In [1]: import numpy as np

In [2]: import numpy.linalg as la

In [3]: np.set_printoptions(precision=3, suppress=True, linewidth=140)

In [4]: rd = lambda a: np.round(a, 3) + 0

In [5]: J = np.array([[-1.5, -0.3, -2.3, 1.8, 0.0],
   ...:     [-0.5, 0.0, -0.1, -0.4, -0.5],
   ...:     [0.8, 0.5, 0.6, 1.1, 0.4],
   ...:     [-1.2, -0.1, 0.0, 0.1, -1.6]])

In [6]: print(J)
[[-1.5 -0.3 -2.3  1.8  0. ]
 [-0.5  0.  -0.1 -0.4 -0.5]
 [ 0.8  0.5  0.6  1.1  0.4]
 [-1.2 -0.1  0.   0.1 -1.6]]

In [7]: def softmax(z):
   ...:     e = np.exp(z - z.max(axis=-1, keepdims=True))
   ...:     return e / e.sum(axis=-1, keepdims=True)
   ...: 

In [8]: print(rd(softmax(J[1] + -2)))
[0.16  0.264 0.239 0.177 0.16 ]

In [9]: print(rd(softmax(J).sum(axis=1)))
[1. 1. 1. 1.]

In [10]: S = J @ J.T / np.sqrt(5)

In [11]: print(softmax(S).round(6).argmax(axis=1))
[0 3 2 3]

In [12]: print(rd(np.diff(J, axis=0)))
[[ 1.   0.3  2.2 -2.2 -0.5]
 [ 1.3  0.5  0.7  1.5  0.9]
 [-2.  -0.6 -0.6 -1.  -2. ]]

In [13]: print(rd(J.mean(axis=0)))
[-0.6    0.025 -0.45   0.65  -0.425]

In [14]: print(J.shape)
(4, 5)

In [15]: ang = np.radians(15)

In [16]: Rm = np.eye(5)

In [17]: Rm[2, 2] = Rm[1, 1] = np.cos(ang)

In [18]: Rm[2, 1], Rm[1, 2] = -np.sin(ang), np.sin(ang)

In [19]: print(rd(Rm))
[[ 1.     0.     0.     0.     0.   ]
 [ 0.     0.966  0.259  0.     0.   ]
 [ 0.    -0.259  0.966  0.     0.   ]
 [ 0.     0.     0.     1.     0.   ]
 [ 0.     0.     0.     0.     1.   ]]

In [20]: A2 = J @ Rm.T

In [21]: print(rd(la.svd(J, compute_uv=False)), rd(la.svd(A2, compute_uv=False)))
[3.408 2.219 1.27  0.154] [3.408 2.219 1.27  0.154]

In [22]: print(rd(np.abs(A2 - J).max(axis=0)))
[0.    0.585 0.156 0.    0.   ]

In [23]: x = np.array([2, -1, -3, 0, 0])

In [24]: print(5 - la.matrix_rank(Rm - np.eye(5), tol=1e-8))
3

In [25]: x = np.array([0, 2, 9, 0, 8])

In [26]: print(np.einsum("ij,j->i", J, x))
[-21.3  -4.9   9.6 -13. ]

In [27]: print(la.norm(J @ x) <= la.norm(J, 2) * la.norm(x) + 1e-9)
True

In [28]: print(J @ (2 * x))
[-42.6  -9.8  19.2 -26. ]

In [29]: print(rd(J * x))
[[  0.   -0.6 -20.7   0.    0. ]
 [  0.    0.   -0.9   0.   -4. ]
 [  0.    1.    5.4   0.    3.2]
 [  0.   -0.2   0.    0.  -12.8]]

In [30]: print((J * x).sum(axis=1))
[-21.3  -4.9   9.6 -13. ]

In [31]: A = np.loadtxt("dump.csv", delimiter=",")

In [32]: print(A)
[[2. 2. 3. 2. 2. 0.]
 [5. 5. 6. 5. 5. 3.]
 [2. 2. 3. 2. 2. 0.]]

In [33]: A2 = np.array([[1, -1], [2, -2], [1, 2], [-1, 0], [0, -1], [0, -1]])

In [34]: print(la.matrix_rank(np.vstack([A, A2.T])))
4

In [35]: print(la.matrix_rank(A @ A2))
2

In [36]: print(np.einsum("ij,ij->i", A, A))
[ 25. 145.  25.]

In [37]: print(np.vstack([A, A2.T]).shape)
(5, 6)

In [38]: print(np.einsum("ik,kj->ji", A, A2))
[[  7.  16.   7.]
 [ -2. -11.  -2.]]

In [39]: print(la.cond(A) > 100)
True

In [40]: print(la.matrix_rank(A, rtol=0.1))
2

In [41]: print([round(float(x), 3) for x in la.svd(A, compute_uv=False)[:3]])
[13.867, 1.648, 0.0]

In [42]: print(rd(la.norm(A, 2) / la.norm(A)))
0.993

In [43]: print(np.argsort(-la.norm(A, axis=0).round(6), kind="stable")[:3])
[2 0 1]
